% ipython --no-banner

In [1]: import numpy as np

In [2]: np.set_printoptions(precision=3, suppress=True, linewidth=140, sign=" ")

In [3]: J = np.array([[-2, -3, 2], [2, -2, -3], [-3, 2, -2]])

In [4]: print(J)
[[-2 -3  2]
 [ 2 -2 -3]
 [-3  2 -2]]

In [5]: J.mean(axis=0)
Out[5]: array([-1., -1., -1.])

In [6]: np.diff(J, axis=0)
Out[6]: 
array([[ 4,  1, -5],
       [-5,  4,  1]])

In [7]: J.sum(axis=1)
Out[7]: array([-3, -3, -3])

In [8]: J.shape
Out[8]: (3, 3)

In [9]: np.count_nonzero(J)
Out[9]: np.int64(9)

In [10]: np.round(np.linalg.norm(J), 3)
Out[10]: np.float64(7.141)

In [11]: np.abs(J).max()
Out[11]: np.int64(3)

In [12]: O = J.astype(float).copy()

In [13]: for j in range(3):
    ...:     O[:, j] -= O[:, :j] @ (O[:, :j].T @ O[:, j])
    ...:     O[:, j] /= np.linalg.norm(O[:, j])
    ...: 

In [14]: np.round(O.T @ O, 3) + 0
Out[14]: 
array([[ 1.,  0.,  0.],
       [ 0.,  1.,  0.],
       [ 0.,  0.,  1.]])

In [15]: np.round(O.T @ J, 3) + 0
Out[15]: 
array([[ 4.123, -0.97 , -0.97 ],
       [ 0.   ,  4.007, -1.233],
       [ 0.   ,  0.   ,  3.813]])

In [16]: J @ np.ones(3)
Out[16]: array([-3., -3., -3.])

In [17]: print((J @ J)[0])
[-8 16  1]

In [18]: np.sort(np.abs(np.fft.fft(J[0]))), np.sort(np.linalg.svd(J, compute_uv=False))
Out[18]: (array([ 3.   ,  4.583,  4.583]), array([ 3.   ,  4.583,  4.583]))

In [19]: print(J @ (-1.0) ** np.arange(3))
[ 3.  1. -7.]

In [20]: print(np.fft.fft(J[0]))
[-3. +0.j   -1.5+4.33j -1.5-4.33j]

In [21]: np.allclose(J @ J.T, J.T @ J)
Out[21]: True

In [22]: X = np.loadtxt("case6.csv", delimiter=",")

In [23]: X
Out[23]: 
array([[-10.731, -11.663,  -4.066],
       [ -0.358,   4.769,   3.739],
       [ -0.541,   4.276,   2.994],
       [  1.443,   6.777,   2.558],
       [ -1.045,   2.479,  -0.382],
       [ -2.735,  -0.95 ,  -3.909],
       [ -6.09 ,  -4.335,  -0.646],
       [  0.359,   5.37 ,   2.672],
       [ -0.611,   3.188,   0.008],
       [ -6.37 ,  -4.527,  -0.1  ]])

In [24]: W1 = np.array([[3, 4, 4], [6, -1, -9], [-7, 1, 4]])

In [25]: beta = np.array([3, 2, 2])

In [26]: act = np.maximum(X @ W1 + beta, 0)

In [27]: (act > 0).mean(axis=0)
Out[27]: array([ 0.7,  0.2,  0.3])

In [28]: np.linalg.matrix_rank(act)
Out[28]: np.int64(3)

In [29]: (act > 0).astype(int)
Out[29]: 
array([[ 0,  0,  1],
       [ 1,  0,  0],
       [ 1,  0,  0],
       [ 1,  1,  0],
       [ 1,  0,  0],
       [ 1,  0,  0],
       [ 0,  0,  1],
       [ 1,  1,  0],
       [ 1,  0,  0],
       [ 0,  0,  1]])

In [30]: act
Out[30]: 
array([[  0.   ,   0.   ,  47.779],
       [  4.367,   0.   ,   0.   ],
       [  6.075,   0.   ,   0.   ],
       [ 30.085,   3.553,   0.   ],
       [ 17.413,   0.   ,   0.   ],
       [ 16.458,   0.   ,   0.   ],
       [  0.   ,   0.   ,  14.071],
       [ 17.593,   0.738,   0.   ],
       [ 20.239,   0.   ,   0.   ],
       [  0.   ,   0.   ,  16.863]])

In [31]: Z = np.array([[-1, 0, 0], [0, -2, -2], [-1, -2, 1]])

In [32]: print((act @ Z).round(6).argmax(axis=1))
[ 2  1  1  1  1  1  2  1  1  2]

In [33]: rng = np.random.default_rng(9989)

In [34]: labels = rng.permutation(3)

In [35]: other = act[:, labels] * rng.choice([-1, 1], 3)

In [36]: other
Out[36]: 
array([[  0.   ,  -0.   , -47.779],
       [  0.   ,  -4.367,  -0.   ],
       [  0.   ,  -6.075,  -0.   ],
       [  3.553, -30.085,  -0.   ],
       [  0.   , -17.413,  -0.   ],
       [  0.   , -16.458,  -0.   ],
       [  0.   ,  -0.   , -14.071],
       [  0.738, -17.593,  -0.   ],
       [  0.   , -20.239,  -0.   ],
       [  0.   ,  -0.   , -16.863]])

In [37]: Uu, _, vt = np.linalg.svd(act.T @ other)

In [38]: labels
Out[38]: array([ 1,  0,  2])

In [39]: np.round(Uu @ vt, 3) + 0
Out[39]: 
array([[ 0., -1.,  0.],
       [ 1.,  0.,  0.],
       [ 0.,  0., -1.]])

In [40]: other = np.array([[0, 0, 0], [3, 0, 2], [3, 3, 1]])

In [41]: arr = np.triu(other)

In [42]: arr
Out[42]: 
array([[ 0,  0,  0],
       [ 0,  0,  2],
       [ 0,  0,  1]])

In [43]: # 2 blocks once reordered

In [44]: np.argsort(-np.linalg.norm(arr, axis=0).round(6), kind="stable")[:3]
Out[44]: array([ 2,  0,  1])

In [45]: [round(float(x), 3) for x in np.linalg.svd(arr, compute_uv=False)[:3]]
Out[45]: [2.236, 0.0, 0.0]

In [46]: np.linalg.cond(arr) > 100
Out[46]: np.True_

In [47]: np.round(np.linalg.norm(arr, 2) / np.linalg.norm(arr), 3)
Out[47]: np.float64(1.0)

In [48]: data = np.load("mat.npy")

In [49]: data
Out[49]: 
array([[-2, -2,  0,  0,  0,  0],
       [ 0, -1,  0,  0,  0,  0],
       [-1,  2,  0,  0,  0,  0],
       [ 0,  0, -2, -2,  0,  0],
       [ 0,  0,  0, -1,  0,  0],
       [ 0,  0, -1,  2,  0,  0],
       [ 0,  0,  0,  0, -2, -2],
       [ 0,  0,  0,  0,  0, -1],
       [ 0,  0,  0,  0, -1,  2]])

In [50]: vec = np.array([1, 1, 0, 0, 0, 2])

In [51]: a = np.maximum(data @ vec, 0)

In [52]: np.maximum(data @ (3 * vec), 0)
Out[52]: array([  0,   0,   3,   0,   0,   0,   0,   0,  12])
